% python3 -q
>>> import numpy as np
>>> np.set_printoptions(precision=3, suppress=True, linewidth=200, sign=" ")
>>> E = np.load("sample9.npy")
>>> E
array([[ 0,  1,  0,  0,  0,  1,  1],
       [ 1,  0,  0,  0,  1,  1,  0],
       [ 0,  0,  0,  1,  0,  0,  0],
       [ 0,  0,  1,  0,  0,  0,  0],
       [ 0,  1,  0,  0,  0,  1,  1],
       [ 1,  1,  0,  0,  1,  0,  1],
       [ 1,  0,  0,  0,  1,  1,  0]])
>>> # looks like rank 5
>>> round(float(np.linalg.eigvalsh(E).min()), 3)
-2.0
>>> np.all(np.linalg.eigvalsh(E) > 0)
np.False_
>>> [round(float(np.linalg.det(E[:i, :i])), 2) + 0 for i in range(1, 8)]
[0.0, -1.0, 0.0, 1.0, 0.0, 0.0, 0.0]
>>> ev, evecs = np.linalg.eigh(E)
>>> np.linalg.eigvalsh(E + 5 * np.eye(7))
array([ 3.   ,  3.764,  4.   ,  5.   ,  5.   ,  6.   ,  8.236])
>>> np.round(np.linalg.svd(E, compute_uv=False), 3) + 0
array([ 3.236,  2.   ,  1.236,  1.   ,  1.   ,  0.   ,  0.   ])
>>> K = np.load("mat.npy")
>>> K
array([[ 1,  0,  0,  0,  0,  0,  0,  0,  0,  0,  0,  0,  0],
       [ 2,  2,  0,  0,  0,  0,  0,  0,  0,  0,  0,  0,  0],
       [ 1,  2,  0,  0,  0,  0,  0,  0,  0,  0,  0,  0,  0],
       [ 2,  1,  2,  2,  0,  0,  0,  0,  0,  0,  0,  0,  0],
       [ 1,  2,  1,  0,  1,  0,  0,  0,  0,  0,  0,  0,  0],
       [ 1,  0,  2,  1,  2,  0,  0,  0,  0,  0,  0,  0,  0],
       [ 1,  2,  0,  0,  2,  1,  1,  0,  0,  0,  0,  0,  0],
       [ 1,  1,  0,  2,  0,  2,  2,  2,  0,  0,  0,  0,  0],
       [ 0,  1,  2,  1,  2,  2,  1,  0,  2,  0,  0,  0,  0],
       [ 1,  2,  1,  2,  2,  2,  0,  0,  1,  1,  0,  0,  0],
       [ 2,  0,  0,  2,  1,  2,  2,  2,  1,  1,  1,  0,  0],
       [ 1,  1,  0,  1,  1,  2,  2,  1,  2,  2,  1,  1,  0],
       [ 0,  1,  0,  0,  1,  0,  0,  0,  0,  0,  0,  2,  1]])
>>> # triangular, det is the product of the diagonal
>>> round(float(np.linalg.norm(K, 2) / np.linalg.norm(K)), 3)
0.765
>>> np.linalg.cond(K) > 100
np.True_
>>> Uu, sigma, Vt = np.linalg.svd(K)
>>> sigma.round(3) + 0
array([ 9.851,  4.949,  3.851,  3.555,  2.301,  2.127,  1.932,  1.518,  0.842,  0.576,  0.319,  0.1  ,  0.   ])
>>> M2 = Uu[:, :12] @ np.diag(sigma[:12]) @ Vt[:12]
>>> round(float(np.abs(K - M2).max()), 3)
0.0
>>> np.round(np.linalg.norm(K - M2) / np.linalg.norm(K), 3)
np.float64(0.0)
>>> np.abs(np.diag(np.linalg.qr(K)[1])) > 1e-9
array([ True,  True,  True,  True,  True,  True,  True,  True,  True,  True,  True,  True, False])
>>> np.linalg.lstsq(K[:-1].T, K[-1])[2]
np.int32(11)
>>> np.round(np.trace(np.linalg.pinv(K) @ K), 3)
np.float64(12.0)
>>> np.allclose(K[:-1].T @ np.linalg.lstsq(K[:-1].T, K[-1])[0], K[-1])
False
>>> np.linalg.matrix_rank(K - K[0, 0] * np.eye(13))
np.int64(12)
>>> arr = np.load("data.npy")
>>> arr
array([[-1,  0,  0,  0,  0,  0,  0,  0,  0,  0],
       [ 0,  3,  0,  0,  0,  0,  0,  0,  0,  0],
       [-2, -2,  3,  0,  0,  0,  0,  0,  0,  0],
       [ 2,  3,  2, -1,  0,  0,  0,  0,  0,  0],
       [-1, -2, -1,  2, -2,  0,  0,  0,  0,  0],
       [-3, -2,  0,  3, -2,  0,  0,  0,  0,  0],
       [-2, -1,  2, -3,  3,  3,  3,  0,  0,  0],
       [ 1, -2,  2, -3, -2,  2,  2, -3,  0,  0],
       [ 0,  0, -3,  2, -3, -2, -1,  0,  3,  0],
       [-3, -3,  0, -1,  3,  1,  1, -2,  1, -1]])
>>> # rows and columns are dependent
>>> np.linalg.norm(arr, axis=1).argmax()
np.int64(6)
>>> np.linalg.norm(arr, axis=0)
array([ 5.745,  6.633,  5.568,  6.083,  6.245,  4.243,  3.873,  3.606,  3.162,  1.   ])
>>> np.round(np.linalg.norm(arr[2], 1), 3), round(np.linalg.norm(arr[2], np.inf), 3)
(np.float64(7.0), np.float64(3.0))
>>> round(np.linalg.norm(arr, "nuc"), 3)
np.float64(36.47)
>>> np.round(np.linalg.norm(arr, 2), 3)
np.float64(10.246)
>>> arr[2] @ arr[5]
np.int64(10)
>>> round(float(np.linalg.norm(arr, 1)), 3), round(float(np.linalg.norm(arr, np.inf)), 3)
(18.0, 17.0)
>>> round(np.linalg.norm(arr) ** 2 / np.linalg.norm(arr, 2) ** 2, 3)
np.float64(2.296)
>>> M2 = np.array([[-1, 3],
...     [-3, -2],
...     [-3, 1],
...     [2, -3],
...     [-3, -1],
...     [2, 3],
...     [1, -2],
...     [-2, 3],
...     [-2, -2],
...     [2, -2]])
>>> np.linalg.matrix_rank(np.vstack([arr, M2.T]))
np.int64(10)
>>> arr @ M2
array([[  1,  -3],
       [ -9,  -6],
       [ -1,   1],
       [-19,   5],
       [ 20,  -4],
       [ 21, -12],
       [ -7,   7],
       [ 11,  13],
       [ 11, -16],
       [  4,  -8]])
>>> np.einsum("ij,ij->i", arr, arr)
array([  1,   9,  17,  18,  14,  26,  45,  39,  36,  36])
>>> np.einsum("ik,kj->ij", arr, M2)
array([[  1,  -3],
       [ -9,  -6],
       [ -1,   1],
       [-19,   5],
       [ 20,  -4],
       [ 21, -12],
       [ -7,   7],
       [ 11,  13],
       [ 11, -16],
       [  4,  -8]])
>>> Uu, sigma, Vt = np.linalg.svd(arr)
>>> np.argmax(sigma[:-1] / (sigma[1:] + 1e-6)) + 1
np.int64(9)
>>> M2 = Uu[:, :9] @ np.diag(sigma[:9]) @ Vt[:9]
>>> np.linalg.matrix_rank(arr, rtol=0.05)
np.int64(8)
>>> np.linalg.matrix_rank(M2)
np.int64(9)
>>> round(float(np.linalg.norm(arr - M2, 2)), 3), np.round(sigma[9], 3)
(0.0, np.float64(0.0))
>>> M2.round(3) + 0
array([[-1.,  0.,  0.,  0.,  0.,  0.,  0.,  0.,  0.,  0.],
       [ 0.,  3.,  0.,  0.,  0.,  0.,  0.,  0.,  0.,  0.],
       [-2., -2.,  3.,  0.,  0.,  0.,  0.,  0.,  0.,  0.],
       [ 2.,  3.,  2., -1.,  0.,  0.,  0.,  0.,  0.,  0.],
       [-1., -2., -1.,  2., -2.,  0.,  0.,  0.,  0.,  0.],
       [-3., -2.,  0.,  3., -2.,  0.,  0.,  0.,  0.,  0.],
       [-2., -1.,  2., -3.,  3.,  3.,  3.,  0.,  0.,  0.],
       [ 1., -2.,  2., -3., -2.,  2.,  2., -3.,  0.,  0.],
       [ 0.,  0., -3.,  2., -3., -2., -1.,  0.,  3.,  0.],
       [-3., -3.,  0., -1.,  3.,  1.,  1., -2.,  1., -1.]])
